% python3 -q
>>> import numpy as np
>>> from numpy import linalg as LA
>>> np.set_printoptions(precision=2, suppress=True, linewidth=200, sign=" ")
>>> M2 = np.array([[-1, -2], [-1, -1], [0, 2]])
>>> C = np.array([[1, 2, -1, -1], [2, -1, -2, -3]])
>>> rng = np.random.default_rng(34)
>>> F = M2 @ C + 0.3 * rng.normal(size=(3, 4))
>>> print(F)
[[-5.01 -0.38  5.77  7.14]
 [-2.81 -1.06  3.02  4.1 ]
 [ 4.06 -2.18 -3.82 -5.85]]
>>> r0, g = F[1], F[0]
>>> print(round(float(r0 @ r0), 2))
34.93
>>> print(round(r0 @ g, 2))
61.19
>>> p = (r0 @ g) / (r0 @ r0) * r0
>>> print((g - p) @ r0)
0.0
>>> print(F.reshape(-1, 2))
[[-5.01 -0.38]
 [ 5.77  7.14]
 [-2.81 -1.06]
 [ 3.02  4.1 ]
 [ 4.06 -2.18]
 [-3.82 -5.85]]
>>> t3 = F.reshape(3, 2, -1)
>>> print(t3.sum(axis=1))
[[ 0.76  6.77]
 [ 0.21  3.04]
 [ 0.24 -8.04]]
>>> print(t3.shape)
(3, 2, 2)
>>> feats = np.load("w.npy")
>>> print(feats)
[[-2  8  2 -1]
 [-3 -4 -1 -3]
 [-2 12  3  2]]
>>> # column 1 dominates
>>> M2 = np.array([[-2, 0], [-2, 2], [2, 0], [1, -1]])
>>> print(np.einsum("ik,kj->ij", feats, M2))
[[ -9  17]
 [  9  -5]
 [-12  22]]
>>> print(LA.matrix_rank(np.vstack([feats, M2.T])))
4
>>> print(feats @ M2)
[[ -9  17]
 [  9  -5]
 [-12  22]]
>>> M2 @ feats
Traceback (most recent call last):
  File "<python-input-24>", line 1, in <module>
    M2 @ feats
    ~~~^~~~~~~
ValueError: matmul: Input operand 1 has a mismatch in its core dimension 0, with gufunc signature (n?,k),(k,m?)->(n?,m?) (size 3 is different from 2)
>>> vec = np.array([3, -4, 4, -5])
>>> print(feats @ (2 * vec))
[ -50   36 -104]
>>> print(LA.norm(feats @ vec) <= LA.norm(feats, 2) * LA.norm(vec) + 1e-9)
True
>>> print((feats * vec).sum(axis=1))
[-25  18 -52]
>>> print(np.einsum("ij,j->i", feats, vec))
[-25  18 -52]
>>> print(feats @ vec)
[-25  18 -52]
>>> print(feats @ np.ones(4))
[  7. -11.  15.]
>>> print(feats * vec)
[[ -6 -32   8   5]
 [ -9  16  -4  15]
 [ -6 -48  12 -10]]
>>> th = np.radians(30)
>>> R = np.eye(4)
>>> R[2, 2] = R[1, 1] = np.cos(th)
>>> R[2, 1], R[1, 2] = -np.sin(th), np.sin(th)
>>> print(R)
[[ 1.    0.    0.    0.  ]
 [ 0.    0.87  0.5   0.  ]
 [ 0.   -0.5   0.87  0.  ]
 [ 0.    0.    0.    1.  ]]
>>> M2 = feats @ R.T
>>> print(LA.svd(feats, compute_uv=False), LA.svd(M2, compute_uv=False))
[ 15.65   4.75   1.16] [ 15.65   4.75   1.16]
>>> print(np.allclose(feats @ feats.T, M2 @ M2.T))
True
>>> print(np.allclose(LA.norm(feats, axis=1), LA.norm(M2, axis=1)))
True
